$ python -q
>>> import numpy as np
>>> import numpy.linalg as la
>>> np.set_printoptions(suppress=True, linewidth=120)
>>> M = np.load("arr.npy")
>>> M
array([[10,  9,  5,  9,  6,  7,  5,  0,  1, 12,  7],
       [ 9,  8,  7,  7,  2,  8,  4,  0,  0,  9,  3],
       [ 5,  4,  3,  5,  4,  3,  0,  0,  0,  6,  2],
       [ 9,  8,  7,  7,  2,  8,  4,  0,  0,  9,  3],
       [ 5,  4,  3,  5,  4,  3,  0,  0,  0,  6,  2],
       [11, 10,  7,  9,  4,  9,  6,  0,  0, 12,  6],
       [13, 12,  7, 11,  6, 10,  8,  0,  1, 15,  9],
       [10,  9,  5,  9,  6,  7,  5,  0,  1, 12,  7],
       [ 8,  7,  5,  7,  4,  6,  3,  0,  0,  9,  4],
       [ 5,  4,  3,  5,  4,  3,  0,  0,  0,  6,  2],
       [ 9,  8,  7,  7,  2,  8,  4,  0,  0,  9,  3],
       [ 6,  5,  5,  5,  2,  5,  1,  0,  0,  6,  1],
       [10,  9,  5,  9,  6,  7,  5,  0,  1, 12,  7],
       [13, 12,  7, 11,  6, 10,  8,  0,  1, 15,  9],
       [10,  9,  5,  9,  6,  7,  5,  0,  1, 12,  7],
       [ 8,  7,  5,  7,  4,  6,  3,  0,  0,  9,  4],
       [ 7,  6,  3,  7,  6,  4,  2,  0,  1,  9,  5],
       [11, 10,  7,  9,  4,  9,  6,  0,  0, 12,  6],
       [ 5,  4,  3,  5,  4,  3,  0,  0,  0,  6,  2],
       [ 7,  6,  3,  7,  6,  4,  2,  0,  1,  9,  5],
       [ 5,  4,  3,  5,  4,  3,  0,  0,  0,  6,  2],
       [ 9,  8,  7,  7,  2,  8,  4,  0,  0,  9,  3],
       [11, 10,  7,  9,  4,  9,  6,  0,  0, 12,  6]])
>>> rank = la.matrix_rank(M)
>>> rank
np.int64(4)
>>> null = la.svd(M)[2][rank:].T
>>> [int(la.matrix_rank(M[:, :j + 1])) for j in range(11)]
[1, 2, 3, 3, 3, 3, 3, 3, 4, 4, 4]
>>> [int(la.matrix_rank(M[:i])) for i in range(1, len(M) + 1)]
[1, 2, 3, 3, 3, 4, 4, 4, 4, 4, 4, 4, 4, 4, 4, 4, 4, 4, 4, 4, 4, 4, 4]
>>> [int(la.matrix_rank(np.delete(M, i, axis=0))) for i in range(23)]
[4, 4, 4, 4, 4, 4, 4, 4, 4, 4, 4, 4, 4, 4, 4, 4, 4, 4, 4, 4, 4, 4, 4]
>>> f, r1 = M[15], M[2]
>>> f @ r1
np.int64(214)
>>> f @ f
np.int64(345)
>>> p = (f @ r1) / (f @ f) * f
>>> la.matrix_rank(np.outer(f, r1))
np.int64(1)
>>> np.outer(f, r1)
array([[40, 32, 24, 40, 32, 24,  0,  0,  0, 48, 16],
       [35, 28, 21, 35, 28, 21,  0,  0,  0, 42, 14],
       [25, 20, 15, 25, 20, 15,  0,  0,  0, 30, 10],
       [35, 28, 21, 35, 28, 21,  0,  0,  0, 42, 14],
       [20, 16, 12, 20, 16, 12,  0,  0,  0, 24,  8],
       [30, 24, 18, 30, 24, 18,  0,  0,  0, 36, 12],
       [15, 12,  9, 15, 12,  9,  0,  0,  0, 18,  6],
       [ 0,  0,  0,  0,  0,  0,  0,  0,  0,  0,  0],
       [ 0,  0,  0,  0,  0,  0,  0,  0,  0,  0,  0],
       [45, 36, 27, 45, 36, 27,  0,  0,  0, 54, 18],
       [20, 16, 12, 20, 16, 12,  0,  0,  0, 24,  8]])
